$ python -q
>>> import numpy as np
>>> from numpy import linalg as LA
>>> np.set_printoptions(precision=2, suppress=True, linewidth=140, legacy="1.25")
>>> mat = np.loadtxt("dump.csv", delimiter=",")
>>> mat
array([[ 1.  ,  0.  ,  0.  ],
       [ 0.  ,  0.71,  0.71],
       [ 0.  , -0.71,  0.71]])
>>> # 2 groups of indices that never mix
>>> print(np.round(mat.T @ mat, 2) + 0)
[[1. 0. 0.]
 [0. 1. 0.]
 [0. 0. 1.]]
>>> print(mat[:, 0] @ mat[:, 1])
0.0
>>> np.round(mat @ mat.T, 2) + 0
array([[1., 0., 0.],
       [0., 1., 0.],
       [0., 0., 1.]])
>>> rng = np.random.default_rng(45)
>>> lab = rng.permutation(3)
>>> lab
array([2, 1, 0])
>>> other = mat[lab][:, lab]
>>> other
array([[ 0.71, -0.71,  0.  ],
       [ 0.71,  0.71,  0.  ],
       [ 0.  ,  0.  ,  1.  ]])
>>> np.sort(np.abs(LA.eigvals(other)))
array([1., 1., 1.])
>>> feats = np.array([[0.3, 0.0, 2.0, 3.0],
...     [0.0, 1.3, 2.0, 4.0],
...     [3.0, 2.0, 3.3, 2.0],
...     [0.0, 0.0, 2.0, 3.3]])
>>> U, s, Vh = LA.svd(feats)
>>> np.argmax(s[:-1] / (s[1:] + 1e-6)) + 1
3
>>> s
array([8.11, 3.28, 1.05, 0.04])
>>> other = U[:, :3] @ np.diag(s[:3]) @ Vh[:3]
>>> round(float(LA.norm(feats - other) / LA.norm(feats)), 2)
0.0
>>> np.round(LA.norm(feats - other, 2), 2), np.round(s[3], 2)
(0.04, 0.04)
>>> LA.matrix_rank(other)
3
>>> f = np.array([2, -2, -3, 2])
>>> other = feats + np.outer(f, np.eye(4)[1])
>>> LA.matrix_rank(LA.inv(other) - LA.inv(feats), tol=1e-8)
1
>>> other
array([[ 0.3,  2. ,  2. ,  3. ],
       [ 0. , -0.7,  2. ,  4. ],
       [ 3. , -1. ,  3.3,  2. ],
       [ 0. ,  2. ,  2. ,  3.3]])
>>> round(np.log10(LA.cond(feats)))
2
>>> LA.cond(feats) > 100
True
>>> other = feats / LA.norm(feats, axis=1, keepdims=True)
>>> cov = other @ other.T
>>> cov
array([[1.  , 0.95, 0.71, 1.  ],
       [0.95, 1.  , 0.7 , 0.96],
       [0.71, 0.7 , 1.  , 0.65],
       [1.  , 0.96, 0.65, 1.  ]])
>>> (cov - 2 * np.eye(4)).round(6).argmax(axis=1)
array([3, 3, 0, 0])
>>> (np.abs(cov) > 0.9).astype(int)
array([[1, 1, 0, 1],
       [1, 1, 0, 1],
       [0, 0, 1, 0],
       [1, 1, 0, 1]])
>>> LA.norm(other, axis=1)
array([1., 1., 1., 1.])
>>> print(cov[3])
[1.   0.96 0.65 1.  ]
>>> other = LA.inv(feats)
>>> np.round(LA.inv(other), 2) + 0
array([[0.3, 0. , 2. , 3. ],
       [0. , 1.3, 2. , 4. ],
       [3. , 2. , 3.3, 2. ],
       [0. , 0. , 2. , 3.3]])
>>> round(LA.slogdet(feats)[0], 2)
1.0
>>> np.round(feats @ other, 2) + 0
array([[1., 0., 0., 0.],
       [0., 1., 0., 0.],
       [0., 0., 1., 0.],
       [0., 0., 0., 1.]])
>>> np.allclose(other, feats.T)
False
>>> arr = np.load("out8.npy")
>>> arr
array([[ -1.4,  -1.6,   0.4],
       [ -1.9,   0.3,   0.7],
       [  1.5,  -0.2,  -1.5],
       [  0.6,  -0.3,   1.6],
       [ -1.2,   0. ,   1.1],
       [ -0.8,  -0.4,  -0.5],
       [-12. ,  10. ,   0. ],
       [  1.1,   0.5,   0.7],
       [ -0.5,   1.6,   0.6],
       [  0.9,  -0.5,   0.2],
       [  2.1,  -2.2,  -1.4],
       [ -0.2,  -1.4,  -0.3],
       [ -0.9,  -0.5,  -0.7],
       [  2. ,  -0.7,   0.2],
       [  1.4,  -1. ,  -0.6],
       [  1.1,  -0.6,  -0.1],
       [ -1.5,  -0.4,   1. ],
       [ -0.7,  -2.2,  -0.1],
       [ -1.7,   1.9,   0.6],
       [ -0.2,   0.4,  -0.3],
       [ -0.8,   0. ,  -0.9],
       [  0.5,  -0.1,  -0.9],
       [ -0.6,   1.2,  -0.6],
       [  0.3,  -1. ,  -0.7],
       [ -0.1,  -0.2,  -0.7],
       [ -0.4,  -0.8,  -0.4],
       [  1. ,  -0.3,   0. ],
       [ -0.3,  -1.9,  -0.6]])
>>> other = np.c_[arr[:, :2] @ np.array([[0, 1], [1, 1]]), np.array([0, -2, 2, 2, -1, -1, 0, -2, 0, -2, -1, 0, -2, 0, 2, 2, -2, -2, 2, 2, 1, -1, 1, 1, 0, -2, 0, 1])]
>>> print(other)
[[-1.6 -3.   0. ]
 [ 0.3 -1.6 -2. ]
 [-0.2  1.3  2. ]
 [-0.3  0.3  2. ]
 [ 0.  -1.2 -1. ]
 [-0.4 -1.2 -1. ]
 [10.  -2.   0. ]
 [ 0.5  1.6 -2. ]
 [ 1.6  1.1  0. ]
 [-0.5  0.4 -2. ]
 [-2.2 -0.1 -1. ]
 [-1.4 -1.6  0. ]
 [-0.5 -1.4 -2. ]
 [-0.7  1.3  0. ]
 [-1.   0.4  2. ]
 [-0.6  0.5  2. ]
 [-0.4 -1.9 -2. ]
 [-2.2 -2.9 -2. ]
 [ 1.9  0.2  2. ]
 [ 0.4  0.2  2. ]
 [ 0.  -0.8  1. ]
 [-0.1  0.4 -1. ]
 [ 1.2  0.6  1. ]
 [-1.  -0.7  1. ]
 [-0.2 -0.3  0. ]
 [-0.8 -1.2 -2. ]
 [-0.3  0.7  0. ]
 [-1.9 -2.2  1. ]]
>>> np.round(LA.norm(other - arr @ LA.lstsq(arr, other)[0], axis=0), 2) + 0
array([0.  , 0.  , 7.15])
>>> other = np.array([[0, 3], [1, 3], [3, 3]])
>>> J = np.kron(np.eye(3, dtype=int), other)
>>> J
array([[0, 3, 0, 0, 0, 0],
       [1, 3, 0, 0, 0, 0],
       [3, 3, 0, 0, 0, 0],
       [0, 0, 0, 3, 0, 0],
       [0, 0, 1, 3, 0, 0],
       [0, 0, 3, 3, 0, 0],
       [0, 0, 0, 0, 0, 3],
       [0, 0, 0, 0, 1, 3],
       [0, 0, 0, 0, 3, 3]])
>>> x = np.array([-3, 2, -2, 0, 3, 1])
>>> rhs = J @ x
>>> np.round(LA.solve(J.T @ J, J.T @ rhs), 2) + 0
array([-3.,  2., -2.,  0.,  3.,  1.])
>>> print(np.round(LA.lstsq(J, rhs)[0], 2) + 0)
[-3.  2. -2.  0.  3.  1.]
>>> rhs
array([ 6,  3, -3,  0, -2, -6,  3,  6, 12])
>>> print(np.round(LA.pinv(J) @ J, 2) + 0)
[[1. 0. 0. 0. 0. 0.]
 [0. 1. 0. 0. 0. 0.]
 [0. 0. 1. 0. 0. 0.]
 [0. 0. 0. 1. 0. 0.]
 [0. 0. 0. 0. 1. 0.]
 [0. 0. 0. 0. 0. 1.]]
>>> rhs = rhs + 0.05 * rng.normal(size=9)
>>> rhs
array([ 5.97,  3.01, -2.96, -0.01, -1.99, -5.97,  3.03,  5.96, 12.02])
>>> c, *_ = LA.lstsq(J, rhs)
>>> [round(float(LA.norm(LA.solve(J.T @ J + lam * np.eye(6), J.T @ rhs))), 2) for lam in (0, 1, 10, 100)]
[5.18, 4.33, 2.28, 0.64]
>>> np.round(J.T @ (rhs - J @ c), 2) + 0
array([0., 0., 0., 0., 0., 0.])
>>> print(round(float(LA.norm(rhs - J @ c)), 2))
0.06
>>> J.reshape(-1, 2)
array([[0, 3],
       [0, 0],
       [0, 0],
       [1, 3],
       [0, 0],
       [0, 0],
       [3, 3],
       [0, 0],
       [0, 0],
       [0, 0],
       [0, 3],
       [0, 0],
       [0, 0],
       [1, 3],
       [0, 0],
       [0, 0],
       [3, 3],
       [0, 0],
       [0, 0],
       [0, 0],
       [0, 3],
       [0, 0],
       [0, 0],
       [1, 3],
       [0, 0],
       [0, 0],
       [3, 3]])
>>> T = J.reshape(9, 2, -1)
>>> np.einsum("ihd,ihd->ih", T, T)
array([[ 9,  0],
       [10,  0],
       [18,  0],
       [ 0,  9],
       [ 1,  9],
       [ 9,  9],
       [ 0,  9],
       [ 0, 10],
       [ 0, 18]])
>>> T.sum(axis=1)
array([[0, 3, 0],
       [1, 3, 0],
       [3, 3, 0],
       [3, 0, 0],
       [3, 0, 1],
       [3, 0, 3],
       [0, 0, 3],
       [0, 1, 3],
       [0, 3, 3]])
>>> print(T.shape)
(9, 2, 3)
>>> lab = rng.permutation(6)
>>> other = J[:, lab] * rng.choice([-1, 1], 6)
>>> other
array([[ 0,  0,  0, -3,  0,  0],
       [ 0,  0,  0, -3,  0, -1],
       [ 0,  0,  0, -3,  0, -3],
       [ 0,  3,  0,  0,  0,  0],
       [ 1,  3,  0,  0,  0,  0],
       [ 3,  3,  0,  0,  0,  0],
       [ 0,  0,  0,  0, -3,  0],
       [ 0,  0,  1,  0, -3,  0],
       [ 0,  0,  3,  0, -3,  0]])
>>> U, _, Vh = LA.svd(J.T @ other)
>>> lab
array([2, 3, 4, 1, 5, 0])
>>> print(np.round(U @ Vh, 2) + 0)
[[ 0.  0.  0.  0.  0. -1.]
 [ 0.  0.  0. -1.  0.  0.]
 [ 1.  0.  0.  0.  0.  0.]
 [ 0.  1.  0.  0.  0.  0.]
 [ 0.  0.  1.  0.  0.  0.]
 [ 0.  0.  0.  0. -1.  0.]]
>>> print(np.round(LA.lstsq(J, other)[0], 2) + 0)
[[ 0.  0.  0.  0.  0. -1.]
 [ 0.  0.  0. -1.  0.  0.]
 [ 1.  0.  0.  0.  0.  0.]
 [ 0.  1.  0.  0.  0.  0.]
 [ 0.  0.  1.  0.  0.  0.]
 [ 0.  0.  0.  0. -1.  0.]]
>>> M = np.load("case10.npy")
>>> print(M)
[[ 0.49  0.93 -0.86  0.38 -0.81]
 [-0.58 -0.76 -1.22 -2.21  0.4 ]
 [-0.11  0.31  0.32 -0.87 -0.99]
 [ 0.72  0.8   1.55 -0.04  1.  ]]
>>> def softmax(z):
...     e = np.exp(z - z.max(axis=-1, keepdims=True))
...     return e / e.sum(axis=-1, keepdims=True)
... 
>>> np.round(softmax(10 * M[0]), 2) + 0
array([0.01, 0.98, 0.  , 0.  , 0.  ])
>>> softmax(M[0])
array([0.25, 0.39, 0.07, 0.23, 0.07])
>>> softmax(M).sum(axis=1)
array([1., 1., 1., 1.])
>>> att = M @ M.T / np.sqrt(5)
>>> softmax(att)
array([[0.57, 0.11, 0.21, 0.11],
       [0.02, 0.92, 0.05, 0.01],
       [0.2 , 0.26, 0.4 , 0.15],
       [0.07, 0.04, 0.09, 0.81]])
>>> softmax(att).round(6).argmax(axis=1)
array([0, 1, 2, 3])
>>> print(softmax(att)[0] @ M)
[ 0.27  0.6  -0.39 -0.21 -0.52]
>>> other = np.array([[0, 2, 2], [2, 3, 3]])
>>> basis = np.kron(other, M)
>>> basis.shape
(8, 15)
>>> np.round(LA.norm(basis, 2), 2), round(float(LA.norm(other, 2) * LA.norm(M, 2)), 2)
(16.12, 16.12)
>>> E = np.load("test4.npy")
>>> E
array([[0.5, 0. , 0. , 0.5],
       [0. , 1. , 0. , 0. ],
       [0. , 0. , 0.5, 0.5],
       [0.5, 0. , 0. , 0.5]])
>>> LA.matrix_rank(E, rtol=0.1)
3
>>> print(np.argsort(-LA.norm(E, axis=0).round(6), kind="stable")[:3])
[1 3 0]
>>> th = np.radians(135)
>>> R = np.eye(4)
>>> R[3, 3] = R[0, 0] = np.cos(th)
>>> R[3, 0], R[0, 3] = -np.sin(th), np.sin(th)
>>> R
array([[-0.71,  0.  ,  0.  ,  0.71],
       [ 0.  ,  1.  ,  0.  ,  0.  ],
       [ 0.  ,  0.  ,  1.  ,  0.  ],
       [-0.71,  0.  ,  0.  , -0.71]])
>>> other = E @ R.T
>>> print(other.round(2) + 0)
[[ 0.    0.    0.   -0.71]
 [ 0.    1.    0.    0.  ]
 [ 0.35  0.    0.5  -0.35]
 [ 0.    0.    0.   -0.71]]
>>> np.round(LA.det(R), 2), round(float(np.trace(R)), 2)
(1.0, 0.59)
>>> np.allclose(LA.norm(E, axis=1), LA.norm(other, axis=1))
True
>>> np.allclose(E @ E.T, other @ other.T)
True
>>> A = np.loadtxt("x.csv", delimiter=",")
>>> A
array([[ 1.,  1., -1., -1., -1., -1.,  1.,  1.],
       [ 1., -1.,  1., -1., -1.,  1., -1.,  1.],
       [ 1., -1., -1.,  1.,  1., -1., -1.,  1.]])
>>> # column 4 repeats column 3
>>> other = np.array([[3, 2], [2, 0], [0, 2], [3, 2], [0, 0], [0, 2], [0, 2], [2, 0]])
>>> np.einsum("ij,ij->i", A, A)
array([8., 8., 8.])
>>> LA.matrix_rank(A @ other)
2
>>> A @ other
array([[ 4., -2.],
       [ 0.,  2.],
       [ 6., -2.]])
>>> np.round(LA.norm(A[0], 1), 2), round(LA.norm(A[0], np.inf), 2)
(8.0, 1.0)
>>> round(LA.norm(A[0] - A[1]), 2)
4.0
>>> np.round(LA.norm(A, "nuc"), 2)
8.49
>>> round(float(LA.norm(A, 1)), 2), round(LA.norm(A, np.inf), 2)
(3.0, 8.0)
>>> f, r1 = A[1], A[2]
>>> f @ r1
0.0
>>> p = (f @ r1) / (f @ f) * f
>>> r1 - p
array([ 1., -1., -1.,  1.,  1., -1., -1.,  1.])
>>> LA.matrix_rank(np.outer(f, r1))
1
>>> A.ravel(order="F")
array([ 1.,  1.,  1.,  1., -1., -1., -1.,  1., -1., -1., -1.,  1., -1., -1.,  1., -1.,  1., -1.,  1., -1., -1.,  1.,  1.,  1.])
>>> T = A.reshape(3, 2, -1)
>>> T.sum(axis=1)
array([[ 0.,  0.,  0.,  0.],
       [ 0.,  0.,  0.,  0.],
       [ 2., -2., -2.,  2.]])
>>> print(T.shape)
(3, 2, 4)
>>> T[:, 0]
array([[ 1.,  1., -1., -1.],
       [ 1., -1.,  1., -1.],
       [ 1., -1., -1.,  1.]])
>>> np.diff(A, axis=0)
array([[ 0., -2.,  2.,  0.,  0.,  2., -2.,  0.],
       [ 0.,  0., -2.,  2.,  2., -2.,  0.,  0.]])
>>> A.sum(axis=0)
array([ 3., -1., -1., -1., -1., -1., -1.,  3.])
>>> LA.svd(A, compute_uv=False)
array([2.83, 2.83, 2.83])
>>> np.round(LA.norm(A), 2)
4.9
>>> np.count_nonzero(A)
24
>>> data = np.load("run4.npy")
>>> data
array([[-0.62, -1.29, -6.71],
       [ 3.63, -2.9 ,  0.66],
       [ 5.16, -1.82,  0.52],
       [ 3.01, -1.67,  1.02],
       [ 3.43, -3.04,  1.05],
       [ 1.05, -4.68, -6.15],
       [ 2.66, -1.14, -8.  ],
       [ 0.04, -3.52, -7.21],
       [ 2.76, -0.95, -6.29],
       [ 1.41, -1.08,  1.63],
       [ 3.22, -2.25, -6.41],
       [ 2.48, -1.9 ,  0.18],
       [ 1.88, -1.12,  1.43],
       [ 2.96, -0.61, -0.67],
       [ 2.66, -1.66, -0.77],
       [ 1.65, -3.72, -8.29],
       [ 3.08, -0.36,  0.71],
       [ 5.06, -0.55, -0.44],
       [ 1.07, -1.2 , -7.26],
       [ 0.13, -2.86, -7.75],
       [ 1.98, -2.66,  1.88],
       [ 1.65, -2.76, -5.63],
       [ 2.48, -2.43, -8.28],
       [ 0.39, -2.5 , -5.6 ],
       [ 4.26, -0.17,  0.67],
       [ 4.07, -1.75,  0.23],
       [ 2.14, -1.22, -1.35]])
>>> np.round(LA.norm(data[24] - data[5]), 2)
8.78
>>> round(LA.norm(data) ** 2 / LA.norm(data, 2) ** 2, 2)
1.34
>>> np.round(LA.norm(data, "nuc"), 2)
46.69
>>> np.round(LA.norm(data, 1), 2), np.round(LA.norm(data, np.inf), 2)
(96.79, 13.66)
>>> q, vecs = LA.qr(J[:, :5])[0], LA.qr(J[:, 5:])[0]
>>> s = LA.svd(q.T @ vecs, compute_uv=False)
>>> (s > 0.9).sum()
0
>>> s
array([0.73])
>>> np.degrees(np.arccos(s.clip(0, 1)))
array([43.09])
>>> np.round(LA.norm(q @ q.T - vecs @ vecs.T, 2), 2)
1.0
